$ python3 -q
>>> import numpy as np
>>> import numpy.linalg as la
>>> np.set_printoptions(precision=2, suppress=True, linewidth=120)
>>> F = np.load("dump.npy")
>>> print(F)
[[ 1.  2.  0.]
 [ 2. -1.  0.]
 [ 0.  0.  0.]]
>>> # 2 groups of indices that never mix
>>> rng = np.random.default_rng(44733)
>>> lab = rng.permutation(3)
>>> print(lab)
[1 0 2]
>>> A2 = F[lab][:, lab]
>>> print(np.trace(A2))
0.0
>>> print(np.sort(np.abs(la.eigvals(A2))))
[0.   2.24 2.24]
>>> print(np.diag(A2))
[-1.  1.  0.]
>>> print([round(float(la.det(F[:i, :i])), 2) + 0 for i in range(1, 4)])
[1.0, -5.0, 0.0]
>>> print(round(la.eigvalsh(F).min(), 2))
-2.24
>>> theta = np.radians(15)
>>> R = np.eye(3)
>>> R[1, 1] = R[0, 0] = np.cos(theta)
>>> R[1, 0], R[0, 1] = -np.sin(theta), np.sin(theta)
>>> print(R)
[[ 0.97  0.26  0.  ]
 [-0.26  0.97  0.  ]
 [ 0.    0.    1.  ]]
>>> A2 = F @ R.T
>>> print(A2)
[[ 1.48  1.67  0.  ]
 [ 1.67 -1.48  0.  ]
 [ 0.    0.    0.  ]]
>>> print(round(la.det(R), 2), round(float(np.trace(R)), 2))
1.0 2.93
>>> print(np.abs(A2 - F).max(axis=0))
[0.48 0.48 0.  ]
>>> print(F.T @ F)
[[5. 0. 0.]
 [0. 5. 0.]
 [0. 0. 0.]]
>>> print(la.norm(F, axis=0))
[2.24 2.24 0.  ]
>>> print(round(np.abs(la.eigvals(F)).max(), 2))
2.24
>>> print(np.allclose(F, F.T))
True
>>> print((F - F.T) / 2)
[[0. 0. 0.]
 [0. 0. 0.]
 [0. 0. 0.]]
>>> data = np.loadtxt("block19.csv", delimiter=",")
>>> print(data)
[[ 0.75 -0.51  0.48  0.48  0.33  0.03  0.36  0.81  0.33  0.27  0.39]
 [ 2.47 -1.53  1.22  0.45  0.77  0.75 -1.34 -0.32  1.43  0.04 -0.37]
 [-1.4   0.68 -0.24  1.16 -0.04 -1.24  3.92  3.92 -1.24  1.04  2.28]
 [ 2.97 -1.87  1.54  0.77  0.99  0.77 -1.1   0.22  1.65  0.22 -0.11]
 [ 1.93 -1.19  0.94  0.31  0.59  0.61 -1.14 -0.36  1.13  0.   -0.35]]
>>> print(la.norm(data, axis=0))
[4.6  2.82 2.24 1.57 1.43 1.75 4.45 4.04 2.77 1.1  2.37]
>>> print(la.norm(data, axis=1))
[1.59 3.92 6.63 4.57 3.11]
>>> print(np.round(la.norm(data) ** 2 / la.norm(data, 2) ** 2, 2))
1.39
>>> J = np.load("a.npy")
>>> print(J)
[[0 0 1 1 1]
 [0 0 1 1 1]
 [1 1 0 0 1]
 [1 1 0 0 1]
 [1 1 1 1 0]]
>>> U, sig, vt = la.svd(J)
>>> print(sig.round(2) + 0)
[3.24 2.   1.24 0.   0.  ]
>>> A2 = U[:, :3] @ np.diag(sig[:3]) @ vt[:3]
>>> print(A2.round(2) + 0)
[[0. 0. 1. 1. 1.]
 [0. 0. 1. 1. 1.]
 [1. 1. 0. 0. 1.]
 [1. 1. 0. 0. 1.]
 [1. 1. 1. 1. 0.]]
>>> print(round(float(la.norm(J - A2, 2)), 2), np.round(sig[3], 2))
0.0 0.0
>>> print(np.round(la.norm(J - A2) / la.norm(J), 2))
0.0
>>> print(la.matrix_rank(J, rtol=0.05))
3
>>> U, sig, vt = la.svd(data)
>>> print(np.argmax(sig[:-1] / (sig[1:] + 1e-6)) + 1)
2
>>> A2 = U[:, :2] @ np.diag(sig[:2]) @ vt[:2]
>>> print(la.matrix_rank(data, rtol=0.05))
2
>>> print(round(la.norm(data - A2) / la.norm(data), 2))
0.0
